$ python -q
>>> import numpy as np
>>> np.set_printoptions(suppress=True, linewidth=200)
>>> def tidy(a):
...     return np.round(a, 3) + 0
... 
>>> W0 = np.load("x.npy")
>>> print(W0)
[[0 0 0 1]
 [0 1 0 0]
 [1 0 0 0]
 [0 0 1 0]]
>>> Q = W0.astype(float).copy()
>>> for j in range(4):
...     Q[:, j] -= Q[:, :j] @ (Q[:, :j].T @ Q[:, j])
...     Q[:, j] /= np.linalg.norm(Q[:, j])
... 
>>> print(Q.T @ Q)
[[1. 0. 0. 0.]
 [0. 1. 0. 0.]
 [0. 0. 1. 0.]
 [0. 0. 0. 1.]]
>>> data = np.load("layer19.npy")
>>> print(data)
[[0 3 0 0 0 0]
 [3 1 0 0 0 0]
 [1 2 0 0 0 0]
 [0 0 0 3 0 0]
 [0 0 3 1 0 0]
 [0 0 1 2 0 0]
 [0 0 0 0 0 3]
 [0 0 0 0 3 1]
 [0 0 0 0 1 2]]
>>> vec = np.array([0, 2, 3, 2, 3, 2])
>>> h1 = np.maximum(data @ vec, 0)
>>> print(np.maximum(data @ (3 * vec), 0))
[18  6 12 18 33 21 18 33 21]
>>> u, r1 = data[7], data[4]
>>> print(u @ r1)
0
>>> p = (u @ r1) / (u @ u) * u
>>> print(np.outer(u, r1))
[[0 0 0 0 0 0]
 [0 0 0 0 0 0]
 [0 0 0 0 0 0]
 [0 0 0 0 0 0]
 [0 0 9 3 0 0]
 [0 0 3 1 0 0]]
>>> print(p)
[0. 0. 0. 0. 0. 0.]
>>> X = np.loadtxt("run2.csv", delimiter=",")
>>> print(X)
[[ 0.182  2.161 -0.265 -0.55   0.111 -0.284 -0.095  0.348  0.32 ]
 [-0.264 -2.359  0.512  0.544  0.245 -1.511  0.565  2.747 -1.47 ]
 [-0.253 -2.109  0.366  0.708  1.191 -0.628 -0.471 -0.304 -1.253]]
>>> vec = np.array([0, 1, 3, 1, 3, 2])
>>> y = data @ vec
>>> print(tidy(np.linalg.solve(data.T @ data, data.T @ y)))
[0. 1. 3. 1. 3. 2.]
>>> print(tidy(np.linalg.lstsq(data, y)[0]))
[0. 1. 3. 1. 3. 2.]
>>> rng = np.random.default_rng(675982)
>>> y = y + 0.05 * rng.normal(size=9)
>>> print(tidy(y))
[ 3.004  0.984  2.086  3.026 10.044  5.043  5.93  10.997  7.015]
>>> c, *_ = np.linalg.lstsq(data, y)
>>> print(tidy(np.linalg.norm(y - data @ c)))
0.089
